>>> import numpy as np
>>> np.set_printoptions(suppress=True, linewidth=100)
>>> rng = np.random.default_rng(968329)
>>> theta = rng.uniform(0, 2 * np.pi, 10)
>>> Q, _ = np.linalg.qr(np.array([[0.7, -0.1], [0.8, -1.9], [0.0, -0.9]]))
>>> J = 3 * np.c_[np.cos(theta), np.sin(theta)] @ Q.T
>>> J.round(2)
array([[ 2.31,  1.88, -0.38],
       [-1.65, -2.49, -0.3 ],
       [-1.65,  1.72,  1.82],
       [-1.57,  1.8 ,  1.81],
       [ 1.78,  2.41,  0.19],
       [ 0.48,  2.75,  1.11],
       [-0.72,  2.41,  1.63],
       [-2.01, -2.23,  0.03],
       [-0.51, -2.75, -1.09],
       [-1.54, -2.54, -0.4 ]])
>>> # looks like rank 2
>>> Xs = J - J.mean(axis=0)
>>> V = np.linalg.svd(Xs)[2][:2]
>>> other = Xs - Xs @ V.T @ V
>>> np.linalg.norm(other, axis=1).round(6).argmax()
np.int64(0)
>>> np.round(other.std(axis=0), 2) + 0
array([0., 0., 0.])
>>> np.round(np.cov(Xs @ V.T, rowvar=False), 2) + 0
array([[7.2 , 0.  ],
       [0.  , 2.19]])
>>> cov = np.cov(J, rowvar=False)
>>> np.argsort(-J.std(axis=0).round(6), kind="stable")
array([1, 0, 2])
>>> np.round(np.median(J, axis=0), 2)
array([-1.13,  1.76,  0.11])
>>> np.round(np.corrcoef(J.T), 2)
array([[ 1.  ,  0.53, -0.22],
       [ 0.53,  1.  ,  0.71],
       [-0.22,  0.71,  1.  ]])
>>> np.round(J.std(axis=0), 2)
array([1.46, 2.31, 1.01])
>>> cov.shape
(3, 3)
>>> cov.round(2)
array([[ 2.36,  1.99, -0.35],
       [ 1.99,  5.91,  1.83],
       [-0.35,  1.83,  1.13]])
>>> np.argwhere(np.triu(np.abs(np.corrcoef(J.T)) > 0.8, 1))
array([], shape=(0, 2), dtype=int64)
>>> round(np.corrcoef(J[:, 2], J[:, 1])[0, 1], 2)
np.float64(0.71)
>>> K = rng.normal(size=(22, 3))
>>> K = 20 * K / np.linalg.norm(K, axis=1, keepdims=True)
>>> K.round(2)
array([[-10.23, -15.59,  -7.24],
       [-19.92,   1.69,   0.73],
       [ -6.29, -18.89,   1.95],
       [ 11.39, -12.76, -10.37],
       [  8.32,  -2.9 , -17.95],
       [ -6.  , -16.98,   8.69],
       [ 17.89,   8.79,  -1.64],
       [-18.75,   6.96,   0.28],
       [  3.48, -19.23,  -4.26],
       [-15.48, -12.65,  -0.42],
       [  3.6 ,   5.92,  18.76],
       [ -0.74,  18.15,  -8.38],
       [  4.51,  18.69,  -5.51],
       [ 18.07,  -5.9 ,   6.21],
       [ 18.35,   7.27,  -3.21],
       [ 14.78,   8.33,  10.59],
       [  5.29,  12.29,  14.87],
       [ -9.05,  -7.5 ,  16.18],
       [ 17.08,  -4.57,  -9.35],
       [-12.41,  14.25,  -6.56],
       [ 19.32,  -1.76,   4.86],
       [  1.47, -19.93,  -0.89]])
>>> x = np.array([5, -8, 7])
>>> rhs = K @ x
>>> np.round(np.linalg.solve(K.T @ K, K.T @ rhs), 2)
array([ 5., -8.,  7.])
>>> rhs = rhs + 0.1 * rng.normal(size=22)
>>> rhs.round(2)
array([  22.94, -107.88,  133.2 ,   86.69,  -60.96,  167.08,    7.66, -147.39,  141.47,   20.86,
        101.9 , -207.51, -165.66,  181.02,   11.09,   81.53,   32.28,  127.78,   56.32, -221.99,
        144.61,  160.52])
>>> b, *_ = np.linalg.lstsq(K, rhs)
>>> b.round(2)
array([ 5., -8.,  7.])
>>> np.round(K.T @ (rhs - K @ b), 2) + 0
array([0., 0., 0.])
